% python3 -q
>>> import numpy as np
>>> np.set_printoptions(suppress=True, linewidth=200)
>>> tidy = lambda a: np.round(a, 2) + 0
>>> M = np.load("arr.npy")
>>> tidy(M)
array([[-2.03,  0.07, -1.39,  0.22, -1.37, -0.95, -1.01, -0.44],
       [ 0.07, -0.03, -0.64, -0.06,  0.56,  0.41,  0.73, -1.27],
       [-1.39, -0.64, -2.34,  0.01,  0.12,  0.08, -1.11, -0.15],
       [ 0.22, -0.06,  0.01,  0.39, -0.96, -0.34, -0.36, -0.74],
       [-1.37,  0.56,  0.12, -0.96,  0.02,  0.33, -1.14,  0.53],
       [-0.95,  0.41,  0.08, -0.34,  0.33, -0.46,  1.12, -1.04],
       [-1.01,  0.73, -1.11, -0.36, -1.14,  1.12, -1.82, -0.92],
       [-0.44, -1.27, -0.15, -0.74,  0.53, -1.04, -0.92, -1.73]])
>>> r = np.linalg.matrix_rank(M)
>>> r
np.int64(6)
>>> ns = np.linalg.svd(M)[2][r:].T
>>> [int(np.linalg.matrix_rank(M[:i])) for i in range(1, len(M) + 1)]
[1, 2, 3, 4, 5, 6, 6, 6]
>>> np.linalg.matrix_rank(M.T @ M), np.linalg.matrix_rank(M @ M.T)
(np.int64(6), np.int64(6))
>>> [int(np.linalg.matrix_rank(np.delete(M, i, axis=0))) for i in range(8)]
[6, 6, 6, 6, 6, 6, 6, 6]
>>> X = np.load("mat.npy")
>>> tidy(X)
array([[-0.93,  0.11,  0.86,  0.63, -0.91],
       [ 0.11,  2.  ,  0.78, -0.07, -1.09],
       [ 0.86,  0.78,  1.  ,  1.79,  0.38],
       [ 0.63, -0.07,  1.79, -0.84,  0.26],
       [-0.91, -1.09,  0.38,  0.26, -0.23]])
>>> U, sv, VT = np.linalg.svd(X)
>>> np.argmax(sv[:-1] / (sv[1:] + 1e-6)) + 1
np.int64(4)
>>> A2 = U[:, :4] @ np.diag(sv[:4]) @ VT[:4]
>>> tidy(np.linalg.norm(X - A2) / np.linalg.norm(X))
np.float64(0.0)
>>> np.linalg.matrix_rank(A2)
np.int64(4)
>>> np.linalg.matrix_rank(X, rtol=0.05)
np.int64(4)
>>> arr = np.load("sample11.npy")
>>> tidy(arr)
array([[-3.13,  0.37, -4.39,  0.99, -5.14, -1.5 ],
       [-3.03,  2.63,  0.22,  2.26,  0.55, -3.66],
       [-3.18,  3.01,  0.85,  2.24,  1.44, -4.19],
       [-3.87,  0.38, -5.11, -0.12, -5.48, -2.25],
       [-1.81,  1.5 , -0.8 ,  3.54, -1.65, -1.31],
       [-4.08,  0.95, -4.19, -0.15, -4.17, -3.03],
       [-6.66,  0.67, -7.31, -4.15, -6.14, -5.33],
       [ 0.69,  3.72,  6.13,  8.39,  5.15, -1.03],
       [-0.93,  3.19,  3.45,  5.71,  3.01, -2.11],
       [-2.39,  3.19,  1.99,  3.52,  2.28, -3.58],
       [-5.49,  2.33, -2.82, -1.57, -1.41, -5.82],
       [-5.52, -0.47, -8.46, -3.01, -8.43, -3.05]])
>>> th = np.radians(45)
>>> r_ = np.eye(6)
>>> r_[0, 0] = r_[1, 1] = np.cos(th)
>>> r_[0, 1], r_[1, 0] = -np.sin(th), np.sin(th)
>>> tidy(r_)
array([[ 0.71, -0.71,  0.  ,  0.  ,  0.  ,  0.  ],
       [ 0.71,  0.71,  0.  ,  0.  ,  0.  ,  0.  ],
       [ 0.  ,  0.  ,  1.  ,  0.  ,  0.  ,  0.  ],
       [ 0.  ,  0.  ,  0.  ,  1.  ,  0.  ,  0.  ],
       [ 0.  ,  0.  ,  0.  ,  0.  ,  1.  ,  0.  ],
       [ 0.  ,  0.  ,  0.  ,  0.  ,  0.  ,  1.  ]])
>>> A2 = arr @ r_.T
>>> np.allclose(arr @ arr.T, A2 @ A2.T)
True
>>> np.allclose(np.linalg.norm(arr, axis=1), np.linalg.norm(A2, axis=1))
True
>>> tidy(np.linalg.svd(arr, compute_uv=False)), tidy(np.linalg.svd(A2, compute_uv=False))
(array([26.26, 17.  ,  6.73,  0.  ,  0.  ,  0.  ]), array([26.26, 17.  ,  6.73,  0.  ,  0.  ,  0.  ]))
>>> r = np.linalg.matrix_rank(arr)
>>> r
np.int64(3)
>>> ns = np.linalg.svd(arr)[2][r:].T
>>> np.allclose(arr @ ns, 0)
True
>>> [int(np.linalg.matrix_rank(arr[:i])) for i in range(1, len(arr) + 1)]
[1, 2, 3, 3, 3, 3, 3, 3, 3, 3, 3, 3]
>>> [int(np.linalg.matrix_rank(arr[:, :j + 1])) for j in range(6)]
[1, 2, 3, 3, 3, 3]
>>> tidy(arr @ np.linalg.pinv(arr) @ arr)
array([[-3.13,  0.37, -4.39,  0.99, -5.14, -1.5 ],
       [-3.03,  2.63,  0.22,  2.26,  0.55, -3.66],
       [-3.18,  3.01,  0.85,  2.24,  1.44, -4.19],
       [-3.87,  0.38, -5.11, -0.12, -5.48, -2.25],
       [-1.81,  1.5 , -0.8 ,  3.54, -1.65, -1.31],
       [-4.08,  0.95, -4.19, -0.15, -4.17, -3.03],
       [-6.66,  0.67, -7.31, -4.15, -6.14, -5.33],
       [ 0.69,  3.72,  6.13,  8.39,  5.15, -1.03],
       [-0.93,  3.19,  3.45,  5.71,  3.01, -2.11],
       [-2.39,  3.19,  1.99,  3.52,  2.28, -3.58],
       [-5.49,  2.33, -2.82, -1.57, -1.41, -5.82],
       [-5.52, -0.47, -8.46, -3.01, -8.43, -3.05]])
>>> np.linalg.lstsq(arr[:-1].T, arr[-1])[2]
np.int32(3)
>>> np.allclose(arr[:-1].T @ np.linalg.lstsq(arr[:-1].T, arr[-1])[0], arr[-1])
True
>>> C = arr[[7, 11]].astype(float)
>>> for _ in range(7):
...     labels = np.linalg.norm(arr[:, None] - C, axis=-1).argmin(axis=1)
...     C = np.array([arr[labels == j].mean(axis=0) for j in range(2)])
... 
>>> labels
array([1, 0, 0, 1, 0, 1, 1, 0, 0, 0, 1, 1])
>>> np.bincount(labels)
array([6, 6])
>>> data = np.loadtxt("x.csv", delimiter=",")
>>> data
array([[  3.01,   0.13,   1.77,   1.93,   3.06,   1.84,   2.03],
       [-10.95,  -0.08,  -6.01,  -8.23, -13.09,  -7.97, -12.08],
       [  0.93,   0.07,   1.85,  -0.04,  -1.15,   0.13,  -4.  ],
       [ -9.17,   0.07,  -6.01,  -6.11,  -8.99,  -6.04,  -5.95],
       [  8.85,   0.11,   6.01,   5.93,   9.11,   6.12,   5.82],
       [  5.05,   0.02,   2.08,   4.15,   6.94,   4.05,   7.83],
       [ -6.32,  -0.06,  -6.15,  -3.05,  -3.01,  -3.02,   3.12],
       [  2.07,   0.11,   0.13,   1.94,   4.09,   1.97,   5.87],
       [ -9.02,  -0.02,  -4.12,  -6.87, -12.14,  -6.75, -13.09]])
>>> Xc = arr - arr.mean(axis=0)
>>> U, sv, VT = np.linalg.svd(Xc, full_matrices=False)
>>> tidy(sv ** 2 / (sv ** 2).sum())
array([0.91, 0.09, 0.  , 0.  , 0.  , 0.  ])
>>> np.searchsorted(np.cumsum(sv ** 2) / (sv ** 2).sum(), 0.9) + 1
np.int64(1)
>>> np.linalg.matrix_rank(Xc)
np.int64(2)
>>> rng = np.random.default_rng(22431)
>>> A2 = data + rng.integers(-2, 3, (9, 2)) @ rng.integers(-2, 3, (2, 7))
>>> tidy(A2)
array([[  3.01,  -0.87,   1.77,   0.93,   3.06,   4.84,   0.03],
       [ -8.95,   0.92,  -8.01,  -7.23, -13.09,  -8.97, -10.08],
       [  6.93,   2.07,  -4.15,   1.96,  -1.15,   0.13,   0.  ],
       [-13.17,  -1.93,  -2.01,  -8.11,  -8.99,  -4.04,  -9.95],
       [  2.85,  -0.89,  12.01,   4.93,   9.11,   3.12,   3.82],
       [  1.05,  -1.98,   6.08,   2.15,   6.94,   6.05,   3.83],
       [-10.32,  -2.06,  -2.15,  -5.05,  -3.01,  -1.02,  -0.88],
       [  0.07,  -1.89,   2.13,  -0.06,   4.09,   5.97,   1.87],
       [ -9.02,  -1.02,  -4.12,  -7.87, -12.14,  -3.75, -15.09]])
>>> tidy(A2 - data)
array([[ 0., -1.,  0., -1.,  0.,  3., -2.],
       [ 2.,  1., -2.,  1.,  0., -1.,  2.],
       [ 6.,  2., -6.,  2.,  0.,  0.,  4.],
       [-4., -2.,  4., -2.,  0.,  2., -4.],
       [-6., -1.,  6., -1.,  0., -3., -2.],
       [-4., -2.,  4., -2.,  0.,  2., -4.],
       [-4., -2.,  4., -2.,  0.,  2., -4.],
       [-2., -2.,  2., -2.,  0.,  4., -4.],
       [ 0., -1.,  0., -1.,  0.,  3., -2.]])
>>> np.linalg.matrix_rank(A2 - data, tol=1e-8)
np.int64(2)
>>> np.abs(A2 - data).sum(axis=1)
array([ 7.,  9., 20., 18., 19., 18., 18., 16.,  7.])
>>> proj = data @ np.linalg.solve(data.T @ data, data.T)
>>> tidy(np.trace(proj))
np.float64(7.0)
>>> tidy(proj @ data[:, 4])
array([  3.06, -13.09,  -1.15,  -8.99,   9.11,   6.94,  -3.01,   4.09, -12.14])
>>> tidy(proj)
array([[ 0.93,  0.  , -0.12, -0.06,  0.  , -0.01, -0.07,  0.18,  0.11],
       [ 0.  ,  0.88,  0.11, -0.1 , -0.06, -0.25,  0.11,  0.07,  0.  ],
       [-0.12,  0.11,  0.69,  0.  ,  0.07,  0.22, -0.22,  0.23,  0.18],
       [-0.06, -0.1 ,  0.  ,  0.87, -0.05, -0.22,  0.03,  0.2 ,  0.09],
       [ 0.  , -0.06,  0.07, -0.05,  0.97, -0.13,  0.06,  0.03,  0.  ],
       [-0.01, -0.25,  0.22, -0.22, -0.13,  0.48,  0.21,  0.17,  0.02],
       [-0.07,  0.11, -0.22,  0.03,  0.06,  0.21,  0.84,  0.11,  0.11],
       [ 0.18,  0.07,  0.23,  0.2 ,  0.03,  0.17,  0.11,  0.52, -0.27],
       [ 0.11,  0.  ,  0.18,  0.09,  0.  ,  0.02,  0.11, -0.27,  0.83]])
>>> tidy(np.diag(proj))
array([0.93, 0.88, 0.69, 0.87, 0.97, 0.48, 0.84, 0.52, 0.83])
